% ipython --no-banner

In [1]: import numpy as np

In [2]: import numpy.linalg as la

In [3]: np.set_printoptions(precision=1, suppress=True, linewidth=120)

In [4]: A = np.loadtxt("layer10.csv", delimiter=",")

In [5]: print(A)
[[0. 1.]
 [1. 0.]]

In [6]: evals, vecs = la.eigh(A)

In [7]: x0 = np.array([0, 1])

In [8]: print(vecs * np.maximum(evals, 0) @ vecs.T)
[[0.5 0.5]
 [0.5 0.5]]

In [9]: print(np.round(vecs * np.abs(evals) @ vecs.T, 1) + 0)
[[1. 0.]
 [0. 1.]]

In [10]: print(x0 @ A @ x0)
0.0

In [11]: print(np.abs(A).sum(axis=1).max(), np.abs(evals).max())
1.0 1.0

In [12]: rng = np.random.default_rng(17043)

In [13]: labels = rng.permutation(2)

In [14]: print(labels)
[1 0]

In [15]: Y = A[labels][:, labels]

In [16]: print(np.trace(Y))
0.0

In [17]: Q = A.astype(float).copy()

In [18]: for j in range(2):
    ...:     Q[:, j] -= Q[:, :j] @ (Q[:, :j].T @ Q[:, j])
    ...:     Q[:, j] /= la.norm(Q[:, j])
    ...: 

In [19]: print(Q)
[[0. 1.]
 [1. 0.]]

In [20]: K = np.load("m.npy")

In [21]: print(K)
[[  2.4   6.7  10.6]
 [  7.6  -6.1   5.5]
 [ 14.7  -7.9   4.6]
 [  3.9  -1.9  -5.9]
 [  6.    0.6 -27.1]
 [-13.3  -1.6  35.9]
 [ 14.3   6.8  -6.8]
 [  2.5  -0.8  11.2]
 [ 16.4   1.8  25.8]
 [  5.5  -3.6  48.7]
 [ -3.6   2.5 -16.4]
 [-15.    1.   17.3]
 [ 21.5  -9.3  -1. ]
 [ 15.7   2.2 -12.3]
 [  2.8   6.3  11.1]
 [  0.5  -9.5   6.2]
 [ -6.4  -5.7  21.6]
 [ -0.1  -3.4  -4.3]
 [  1.8   5.2  12.7]
 [ -8.4   3.4 -14.2]
 [ -1.6   3.8  -1.3]
 [  2.8 -10.9  21.1]
 [  8.1   4.3  -4.3]
 [  7.4  -0.9   1.7]
 [-11.1  -3.7  13.9]]

In [22]: x0 = np.array([1, 0, 0])

In [23]: target = K @ x0

In [24]: print(np.round(la.solve(K.T @ K, K.T @ target), 1) + 0)
[1. 0. 0.]

In [25]: target = target + 0.1 * rng.normal(size=25)

In [26]: print(target)
[  2.2   7.4  14.8   3.9   6.  -13.4  14.3   2.4  16.5   5.5  -3.8 -15.2  21.5  15.7   2.9   0.5  -6.5  -0.1   1.7
  -8.2  -1.7   2.9   8.1   7.3 -11.1]

In [27]: b, *_ = la.lstsq(K, target)

In [28]: print([round(float(la.norm(la.solve(K.T @ K + lam * np.eye(3), K.T @ target))), 2) for lam in (0, 1, 10, 100)])
[1.0, 1.0, 1.0, 0.96]

In [29]: print(round(la.norm(target - K @ b), 1))
0.5

In [30]: print(b.round(1) + 0)
[1. 0. 0.]

In [31]: F = np.array([[1, 0, 2, 1],
    ...:     [-1, 1, -2, -2],
    ...:     [1, 0, -1, 3],
    ...:     [0, -1, -2, -1],
    ...:     [1, -2, 3, 2]])

In [32]: print(F)
[[ 1  0  2  1]
 [-1  1 -2 -2]
 [ 1  0 -1  3]
 [ 0 -1 -2 -1]
 [ 1 -2  3  2]]

In [33]: proj = F @ la.solve(F.T @ F, F.T)

In [34]: print(np.diag(proj))
[1.  0.3 1.  1.  0.8]

In [35]: print(np.trace(proj))
4.0

In [36]: print(proj.round(1) + 0)
[[ 1.  -0.2  0.   0.  -0.1]
 [-0.2  0.3 -0.2  0.  -0.4]
 [ 0.  -0.2  1.   0.  -0.1]
 [ 0.   0.   0.   1.   0. ]
 [-0.1 -0.4 -0.1  0.   0.8]]

In [37]: print(np.allclose(proj @ proj, proj))
True

In [38]: print(np.round(la.eigvalsh(proj), 1) + 0)
[0. 1. 1. 1. 1.]

In [39]: Y = F[0, 0] * F[1:] - np.outer(F[1:, 0], F[0])

In [40]: print(Y)
[[ 0  1  0 -1]
 [ 0  0 -3  2]
 [ 0 -1 -2 -1]
 [ 0 -2  1  1]]

In [41]: print(np.flatnonzero(~Y.round(6).any(axis=1)))
[]

In [42]: print(la.matrix_rank(Y), la.matrix_rank(F))
3 4
